$ python -q
>>> import numpy as np
>>> np.set_printoptions(suppress=True, linewidth=120)
>>> rnd = lambda a: np.round(a, 4) + 0
>>> F = np.loadtxt("layer1.csv", delimiter=",")
>>> print(F)
[[ 1.1793 -0.3679 -0.6593]
 [-0.9    -0.7     0.4   ]
 [-0.8    -1.8     1.9   ]
 [-1.3     1.3    -0.6   ]
 [-0.7     2.2     1.    ]
 [-0.8    -0.6     1.5   ]
 [-0.1    -1.      0.3   ]
 [ 0.6    -0.2    -1.1   ]]
>>> rng = np.random.default_rng(441)
>>> idx = rng.permutation(3)
>>> M2 = F[:, idx] * rng.choice([-1, 1], 3)
>>> print(M2)
[[ 0.3679  1.1793 -0.6593]
 [ 0.7    -0.9     0.4   ]
 [ 1.8    -0.8     1.9   ]
 [-1.3    -1.3    -0.6   ]
 [-2.2    -0.7     1.    ]
 [ 0.6    -0.8     1.5   ]
 [ 1.     -0.1     0.3   ]
 [ 0.2     0.6    -1.1   ]]
>>> left, _, Vh = np.linalg.svd(F.T @ M2)
>>> print(idx)
[1 0 2]
>>> M2 = np.array([[1, 1], [1, -1]])
>>> K = np.kron(M2, np.kron(M2, M2))[rng.permutation(8)][:5]
>>> print(K)
[[ 1 -1  1 -1  1 -1  1 -1]
 [ 1 -1 -1  1 -1  1  1 -1]
 [ 1  1 -1 -1  1  1 -1 -1]
 [ 1  1 -1 -1 -1 -1  1  1]
 [ 1 -1 -1  1  1 -1 -1  1]]
>>> print(K.mean(axis=0))
[ 1.  -0.2 -0.6 -0.2  0.2 -0.2  0.2 -0.2]
>>> print(K.shape)
(5, 8)
>>> print(K.sum(axis=1))
[0 0 0 0 0]
>>> print(rnd(np.linalg.norm(K)))
6.3246
>>> left, sig, Vh = np.linalg.svd(K, full_matrices=False)
>>> print(np.allclose(left * sig @ Vh, K))
True
>>> print(left.shape, sig.shape, Vh.shape)
(5, 5) (5,) (5, 8)
>>> print((sig > 1e-8).sum())
5
>>> print(rnd(Vh @ Vh.T))
[[1. 0. 0. 0. 0.]
 [0. 1. 0. 0. 0.]
 [0. 0. 1. 0. 0.]
 [0. 0. 0. 1. 0.]
 [0. 0. 0. 0. 1.]]
>>> print(rnd(sig))
[2.8284 2.8284 2.8284 2.8284 2.8284]
>>> print(rnd(np.sqrt((sig ** 2).sum())), rnd(np.linalg.norm(K)))
6.3246 6.3246
>>> M2 = K / np.sqrt((K ** 2).mean(axis=1, keepdims=True))
>>> print(np.linalg.matrix_rank(M2) == np.linalg.matrix_rank(K))
True
>>> print(M2[4])
[ 1. -1. -1.  1.  1. -1. -1.  1.]
>>> f = np.array([2, -3])
>>> print(np.cross(K[1, :3], K[0, :3]))
[-2 -2  0]
>>> print(np.array([np.convolve(row, f, "same") for row in K]))
[[ 2 -5  5 -5  5 -5  5 -5]
 [ 2 -5  1  5 -5  5 -1 -5]
 [ 2 -1 -5  1  5 -1 -5  1]
 [ 2 -1 -5  1  1  1  5 -1]
 [ 2 -5  1  5 -1 -5  1  5]]
>>> arr = 2 * np.eye(6) + np.eye(6, k=1)
>>> print(arr)
[[2. 1. 0. 0. 0. 0.]
 [0. 2. 1. 0. 0. 0.]
 [0. 0. 2. 1. 0. 0.]
 [0. 0. 0. 2. 1. 0.]
 [0. 0. 0. 0. 2. 1.]
 [0. 0. 0. 0. 0. 2.]]
>>> w1 = np.array([[-2, -1, 0, -3, 3],
...     [0, -1, 1, -2, -1],
...     [2, 3, -1, -2, -3],
...     [1, 2, 1, -2, 3],
...     [3, -2, -3, -2, 2],
...     [0, 1, 1, 3, 2]])
>>> beta = np.array([-2, 2, 1, -3, 1])
>>> H = np.maximum(arr @ w1 + beta, 0)
>>> print(np.linalg.matrix_rank(H))
5
>>> print(rnd((H > 0).mean(axis=0)))
[0.5    0.6667 0.5    0.1667 0.6667]
>>> cent = np.array([[2, -2, 1], [2, -2, 3], [0, 2, 2], [3, 0, 1], [0, -1, -1]])
>>> print((H @ cent).round(6).argmax(axis=1))
[0 2 2 0 0 0]
>>> idx = rng.permutation(6)
>>> M2 = arr[:, idx] * rng.choice([-1, 1], 6)
>>> print(M2)
[[-0.  0. -0. -0.  1.  2.]
 [-0.  0. -1. -0.  2.  0.]
 [-1.  0. -2. -0.  0.  0.]
 [-2.  0. -0. -1.  0.  0.]
 [-0.  1. -0. -2.  0.  0.]
 [-0.  2. -0. -0.  0.  0.]]
>>> left, _, Vh = np.linalg.svd(arr.T @ M2)
>>> print(rnd(np.linalg.lstsq(arr, M2)[0]))
[[ 0.  0.  0.  0.  0.  1.]
 [ 0.  0.  0.  0.  1.  0.]
 [ 0.  0. -1.  0.  0.  0.]
 [-1.  0.  0.  0.  0.  0.]
 [ 0.  0.  0. -1.  0.  0.]
 [ 0.  1.  0.  0.  0.  0.]]
>>> print(idx)
[3 5 2 4 1 0]
>>> print(rnd(left @ Vh))
[[ 0.  0.  0.  0.  0.  1.]
 [ 0.  0.  0.  0.  1.  0.]
 [ 0.  0. -1.  0.  0.  0.]
 [-1.  0.  0.  0.  0.  0.]
 [ 0.  0.  0. -1.  0.  0.]
 [ 0.  1.  0.  0.  0.  0.]]
>>> M2 = arr + rng.integers(-2, 3, (6, 5)) @ rng.integers(-2, 3, (5, 6))
>>> print(M2)
[[  1.   7.   1.   0.   3.   1.]
 [ -6.   4.  -3.  -2.   5.  -1.]
 [ -6.   0.   4.   5.  -2. -14.]
 [ -1.   2.  -7.  -2.   5.   5.]
 [  7.   3.   0.  -1.  -3.   1.]
 [ -6.   5.  -2.   5.   2.  -8.]]
>>> print(M2 - arr)
[[ -1.   6.   1.   0.   3.   1.]
 [ -6.   2.  -4.  -2.   5.  -1.]
 [ -6.   0.   2.   4.  -2. -14.]
 [ -1.   2.  -7.  -4.   4.   5.]
 [  7.   3.   0.  -1.  -5.   0.]
 [ -6.   5.  -2.   5.   2. -10.]]
>>> print(np.linalg.matrix_rank(M2 - arr, tol=1e-8))
5
>>> print(np.linalg.matrix_rank(arr - arr[0, 0] * np.eye(6)))
5
>>> print(np.prod(np.diag(arr)), rnd(np.linalg.det(arr)))
64.0 64.0
>>> idx = rng.permutation(6)
>>> print(idx)
[4 5 1 0 3 2]
>>> M2 = arr[idx][:, idx]
>>> print(np.allclose(M2, arr))
False
>>> print(rnd(np.sort(np.abs(np.linalg.eigvals(M2)))))
[2. 2. 2. 2. 2. 2.]
>>> m1 = np.array([[9, -6, 12], [9, -6, 12], [15, -10, 20], [-9, 6, -12], [12, -8, 16]])
>>> rank = np.linalg.matrix_rank(m1)
>>> print(rank)
1
>>> ns = np.linalg.svd(m1)[2][rank:].T
>>> print(rnd(ns @ ns.T))
[[ 0.6897  0.2069 -0.4138]
 [ 0.2069  0.8621  0.2759]
 [-0.4138  0.2759  0.4483]]
>>> print(np.allclose(m1 @ ns, 0))
True
>>> print(np.linalg.matrix_rank(m1.T @ m1), np.linalg.matrix_rank(m1 @ m1.T))
1 1
>>> print([int(np.linalg.matrix_rank(m1[:i])) for i in range(1, len(m1) + 1)])
[1, 1, 1, 1, 1]
